$ ipython --no-banner

In [1]: import numpy as np

In [2]: from numpy import linalg as LA

In [3]: np.set_printoptions(precision=3, suppress=True, linewidth=120, legacy="1.25")

In [4]: rnd = lambda a: np.round(a, 3) + 0

In [5]: rng = np.random.default_rng(47)

In [6]: idx = rng.integers(0, 2, 8)

In [7]: X = (idx[:, None] == idx) * 5 + np.eye(8)

In [8]: X
Out[8]: 
array([[6., 0., 0., 0., 5., 5., 5., 5.],
       [0., 6., 5., 5., 0., 0., 0., 0.],
       [0., 5., 6., 5., 0., 0., 0., 0.],
       [0., 5., 5., 6., 0., 0., 0., 0.],
       [5., 0., 0., 0., 6., 5., 5., 5.],
       [5., 0., 0., 0., 5., 6., 5., 5.],
       [5., 0., 0., 0., 5., 5., 6., 5.],
       [5., 0., 0., 0., 5., 5., 5., 6.]])

In [9]: x = np.ones(8)

In [10]: for _ in range(5):
    ...:     x = X @ x
    ...:     x /= LA.norm(x)
    ...:     print(round(x @ X @ x, 3))
    ...: 
24.149
25.208
25.684
25.878
25.953

In [11]: rnd(x)
Out[11]: array([0.446, 0.039, 0.039, 0.039, 0.446, 0.446, 0.446, 0.446])

In [12]: rnd(LA.eigvalsh(X)[-1])
Out[12]: 26.0

In [13]: data = np.load("data.npy")

In [14]: data
Out[14]: 
array([[ 0.8  ,  0.   , -0.894, -0.2  ,  0.5  ,  1.1  ,  0.7  ],
       [-0.7  ,  0.4  , -3.196, -0.8  , -0.2  ,  1.8  ,  0.2  ],
       [ 0.5  , -0.2  ,  6.425,  1.6  , -0.6  , -0.1  , -1.1  ],
       [-0.6  ,  0.2  ,  2.829,  0.7  , -0.7  , -0.2  ,  0.8  ],
       [-0.4  ,  0.5  ,  3.592,  0.9  ,  0.2  ,  1.7  ,  0.4  ],
       [-1.3  ,  0.3  ,  4.014,  1.   ,  0.3  , -1.1  ,  1.7  ],
       [-0.1  , -2.1  ,  1.994,  0.5  , -0.1  ,  0.   , -0.9  ],
       [ 0.8  , -1.1  ,  5.535,  1.4  , -0.1  ,  1.5  ,  0.2  ],
       [ 1.9  ,  1.2  ,  6.046,  1.5  ,  2.9  , -1.6  , -1.   ],
       [-0.4  ,  0.6  ,  1.588,  0.4  ,  1.6  , -1.3  , -0.7  ],
       [ 0.4  ,  0.5  ,  0.011,  0.   ,  0.1  , -0.5  ,  0.6  ],
       [-0.1  , -1.9  ,  5.162,  1.3  , -0.2  ,  0.3  ,  0.5  ]])

In [15]: T = np.stack([data, 3 * data, data[::-1]])

In [16]: rnd(LA.norm(T, axis=(1, 2)))
Out[16]: array([16.052, 48.156, 16.052])

In [17]: LA.matrix_rank(T)
Out[17]: array([7, 7, 7])

In [18]: (T @ data.T).shape
Out[18]: (3, 12, 12)

In [19]: theta = np.radians(90)

In [20]: R = np.eye(7)

In [21]: R[6, 6] = R[1, 1] = np.cos(theta)

In [22]: R[6, 1], R[1, 6] = -np.sin(theta), np.sin(theta)

In [23]: rnd(R)
Out[23]: 
array([[ 1.,  0.,  0.,  0.,  0.,  0.,  0.],
       [ 0.,  0.,  0.,  0.,  0.,  0.,  1.],
       [ 0.,  0.,  1.,  0.,  0.,  0.,  0.],
       [ 0.,  0.,  0.,  1.,  0.,  0.,  0.],
       [ 0.,  0.,  0.,  0.,  1.,  0.,  0.],
       [ 0.,  0.,  0.,  0.,  0.,  1.,  0.],
       [ 0., -1.,  0.,  0.,  0.,  0.,  0.]])

In [24]: M2 = data @ R.T

In [25]: np.allclose(data @ data.T, M2 @ M2.T)
Out[25]: True

In [26]: rnd(M2)
Out[26]: 
array([[ 0.8  ,  0.7  , -0.894, -0.2  ,  0.5  ,  1.1  ,  0.   ],
       [-0.7  ,  0.2  , -3.196, -0.8  , -0.2  ,  1.8  , -0.4  ],
       [ 0.5  , -1.1  ,  6.425,  1.6  , -0.6  , -0.1  ,  0.2  ],
       [-0.6  ,  0.8  ,  2.829,  0.7  , -0.7  , -0.2  , -0.2  ],
       [-0.4  ,  0.4  ,  3.592,  0.9  ,  0.2  ,  1.7  , -0.5  ],
       [-1.3  ,  1.7  ,  4.014,  1.   ,  0.3  , -1.1  , -0.3  ],
       [-0.1  , -0.9  ,  1.994,  0.5  , -0.1  ,  0.   ,  2.1  ],
       [ 0.8  ,  0.2  ,  5.535,  1.4  , -0.1  ,  1.5  ,  1.1  ],
       [ 1.9  , -1.   ,  6.046,  1.5  ,  2.9  , -1.6  , -1.2  ],
       [-0.4  , -0.7  ,  1.588,  0.4  ,  1.6  , -1.3  , -0.6  ],
       [ 0.4  ,  0.6  ,  0.011,  0.   ,  0.1  , -0.5  , -0.5  ],
       [-0.1  ,  0.5  ,  5.162,  1.3  , -0.2  ,  0.3  ,  1.9  ]])

In [27]: u = np.array([2, 0, 2])

In [28]: r1 = np.array([-7, 5, 2, -7])

In [29]: F = u[:, None] + r1[None, :]

In [30]: F
Out[30]: 
array([[-5,  7,  4, -5],
       [-7,  5,  2, -7],
       [-5,  7,  4, -5]])

In [31]: u = np.array([-7, -2])

In [32]: np.cross(F[0, :3], F[2, :3])
Out[32]: array([0, 0, 0])

In [33]: np.convolve(F[0], u)
Out[33]: array([ 35, -39, -42,  27,  10])

In [34]: Uu, sigma, VT = LA.svd(F)

In [35]: V = VT[:(sigma > 1e-8).sum()]

In [36]: x = F[0] + 3 * F[2] + rng.integers(2) * np.eye(4)[2]

In [37]: x
Out[37]: array([-20.,  28.,  16., -20.])

In [38]: np.allclose(V.T @ V @ x, x)
Out[38]: True

In [39]: rnd(V.T @ V)
Out[39]: 
array([[ 0.49 , -0.059,  0.078,  0.49 ],
       [-0.059,  0.647,  0.471, -0.059],
       [ 0.078,  0.471,  0.373,  0.078],
       [ 0.49 , -0.059,  0.078,  0.49 ]])

In [40]: rnd(LA.norm(x - V.T @ V @ x))
Out[40]: 0.0

In [41]: LA.matrix_rank(np.vstack([F, x]))
Out[41]: 2

In [42]: mat = np.load("arr.npy")

In [43]: mat
Out[43]: 
array([[-1.6, -0.2, -1.2,  0.9,  1.2, -1.1],
       [ 0.3,  1.4, -2.9,  0.3,  0.5,  0.6],
       [-1.3,  0.4,  0.8,  1. ,  0.3, -1.4],
       [-1.4, -0.4,  1. , -1.2, -0.7, -1.6],
       [-0.1, -1.9,  0.2, -1.3, -1.1, -1.1],
       [ 0.1, -0.3, -0.1,  0.4,  1.4, -0.4],
       [-0.3, -0.4, -1.6,  0.5, -2. ,  1.4],
       [-1.7, -0.9, -0.1, -3.6,  0.9, -0.3],
       [-0.3, -0.9, -1.2, -0.7, -0.5,  1. ],
       [ 0.9,  0.3,  0.3,  0.7, -0.6,  0.8],
       [-1.6, -0.6,  1.1, -1.1, -0.8, -1.6],
       [ 1.6,  0. ,  1.6, -1.7, -0.3,  1.7],
       [-0.5, -0.7, -0.8,  0.8,  0.2,  1.4],
       [ 0. ,  1.5,  0.8,  0.7,  0.5,  0.1],
       [-0.8,  0.1, -1.6,  0.1,  0.1,  1.7],
       [ 0.1,  1.4, -0.5,  0. ,  0.1, -0.6],
       [ 0.1, -0.8,  0.9,  0. , -0.7, -0.3],
       [ 0. , -1.2, -0.3, -1.2,  1.5, -0.2],
       [ 1.9,  0.7,  1.2, -1.4, -0.3, -1.1],
       [ 1.6,  1.4,  0.4,  0.5,  1.3, -0.5],
       [-1. ,  0.2,  0.6,  0.1, -0.4, -0.8],
       [-2.5, -0.4,  0.7,  0.9,  0.8, -0.8],
       [ 0.4,  1. ,  0.2, -0.1, -0.3,  1.1],
       [-0.4, -0.6,  0.4, -0.2,  0. , -0.7],
       [-0.8,  0.5, -0.6,  0.9, -1.8,  0.5],
       [-5.5, -5. , -1. ,  3. ,  4. , -2. ],
       [ 0.9,  0.4, -0.8, -1.3,  0.2,  2.4],
       [ 0.2,  0.7, -0.5,  0. ,  0.9,  0.6],
       [ 0.6, -0.2,  0.4,  1.5, -1.6, -1.2],
       [ 1.7, -0.9,  0.3,  1.2,  1.4, -0.6],
       [ 0. ,  1.3,  0.9,  2.4, -0.1, -1.1],
       [ 0.3,  0.1, -0.9,  0.5, -0.7, -0.7],
       [-0.2,  0.5, -0.6,  1.2, -1.8, -0.1],
       [-0.5, -1. ,  1.3, -0.9, -1.5, -0.1],
       [ 1. , -0.8, -1.9, -1.8, -1.6,  0.3],
       [ 0.7,  0.3, -1.1,  0.4,  0.7, -1. ],
       [ 0.1, -1.5,  0.3, -0.3,  0.2,  1.8]])

In [44]: cen = mat - mat.mean(axis=0)

In [45]: Uu, sigma, VT = LA.svd(cen, full_matrices=False)

In [46]: rnd((sigma ** 2).sum() ** 2 / (sigma ** 4).sum())
Out[46]: 4.143

In [47]: rnd(VT[0] * np.sign(VT[0, np.abs(VT[0]).argmax()]))
Out[47]: array([ 0.648,  0.454,  0.034, -0.31 , -0.411,  0.329])

In [48]: LA.matrix_rank(cen)
Out[48]: 6

In [49]: cen = mat - mat.mean(axis=0)

In [50]: V = LA.svd(cen)[2][:1]

In [51]: M2 = cen - cen @ V.T @ V

In [52]: rnd((cen @ V.T).std(axis=0))
Out[52]: array([1.803])

In [53]: rnd(M2.std(axis=0))
Out[53]: array([0.63 , 0.835, 1.007, 1.096, 0.911, 0.918])

In [54]: LA.norm(M2, axis=1).round(6).argmax()
Out[54]: 7

In [55]: T = np.stack([mat, 5 * mat, mat[::-1]])

In [56]: LA.matrix_rank(T)
Out[56]: array([6, 6, 6])

In [57]: J = np.cumsum(np.array([[2, 0, 2, 1, 0, 1, 1],
    ...:     [3, 1, 0, 3, 0, 3, 1],
    ...:     [2, 0, 3, 2, 2, 0, 1],
    ...:     [3, 0, 3, 1, 3, 2, 1],
    ...:     [2, 0, 1, 1, 2, 0, 3],
    ...:     [3, 0, 3, 2, 2, 3, 0],
    ...:     [2, 1, 3, 2, 0, 0, 3],
    ...:     [2, 2, 3, 0, 3, 0, 2],
    ...:     [3, 1, 1, 2, 0, 3, 3],
    ...:     [2, 2, 1, 3, 2, 0, 2],
    ...:     [2, 3, 1, 3, 2, 2, 0],
    ...:     [3, 1, 1, 0, 1, 0, 2],
    ...:     [2, 0, 3, 3, 3, 0, 1],
    ...:     [3, 3, 2, 1, 2, 2, 2],
    ...:     [2, 1, 3, 3, 3, 1, 1],
    ...:     [3, 2, 1, 3, 0, 3, 0],
    ...:     [0, 3, 2, 1, 0, 1, 3]]), axis=0)

In [58]: J
Out[58]: 
array([[ 2,  0,  2,  1,  0,  1,  1],
       [ 5,  1,  2,  4,  0,  4,  2],
       [ 7,  1,  5,  6,  2,  4,  3],
       [10,  1,  8,  7,  5,  6,  4],
       [12,  1,  9,  8,  7,  6,  7],
       [15,  1, 12, 10,  9,  9,  7],
       [17,  2, 15, 12,  9,  9, 10],
       [19,  4, 18, 12, 12,  9, 12],
       [22,  5, 19, 14, 12, 12, 15],
       [24,  7, 20, 17, 14, 12, 17],
       [26, 10, 21, 20, 16, 14, 17],
       [29, 11, 22, 20, 17, 14, 19],
       [31, 11, 25, 23, 20, 14, 20],
       [34, 14, 27, 24, 22, 16, 22],
       [36, 15, 30, 27, 25, 17, 23],
       [39, 17, 31, 30, 25, 20, 23],
       [39, 20, 33, 31, 25, 21, 26]])

In [59]: x = np.array([0, 0, 3, 0, 1, 3, 3])

In [60]: y = data @ x

In [61]: rnd(LA.solve(data.T @ data, data.T @ y))
Out[61]: array([0., 0., 3., 0., 1., 3., 3.])

In [62]: rnd(y)
Out[62]: array([ 3.218, -3.788, 15.075,  9.587, 17.276, 14.142,  3.182, 21.605, 13.238,  0.364,  0.433, 17.686])

In [63]: rnd(LA.pinv(data) @ data)
Out[63]: 
array([[1., 0., 0., 0., 0., 0., 0.],
       [0., 1., 0., 0., 0., 0., 0.],
       [0., 0., 1., 0., 0., 0., 0.],
       [0., 0., 0., 1., 0., 0., 0.],
       [0., 0., 0., 0., 1., 0., 0.],
       [0., 0., 0., 0., 0., 1., 0.],
       [0., 0., 0., 0., 0., 0., 1.]])

In [64]: y = y + 0.02 * rng.normal(size=12)

In [65]: rnd(y)
Out[65]: array([ 3.202, -3.803, 15.066,  9.583, 17.259, 14.142,  3.194, 21.61 , 13.256,  0.401,  0.42 , 17.718])

In [66]: coef, *_ = LA.lstsq(data, y)

In [67]: rnd(data.T @ (y - data @ coef))
Out[67]: array([0., 0., 0., 0., 0., 0., 0.])

In [68]: coef.round()
Out[68]: array([-0., -0.,  3.,  0.,  1.,  3.,  3.])

In [69]: rnd(coef)
Out[69]: array([-0.009, -0.01 ,  2.895,  0.422,  1.01 ,  2.992,  2.994])
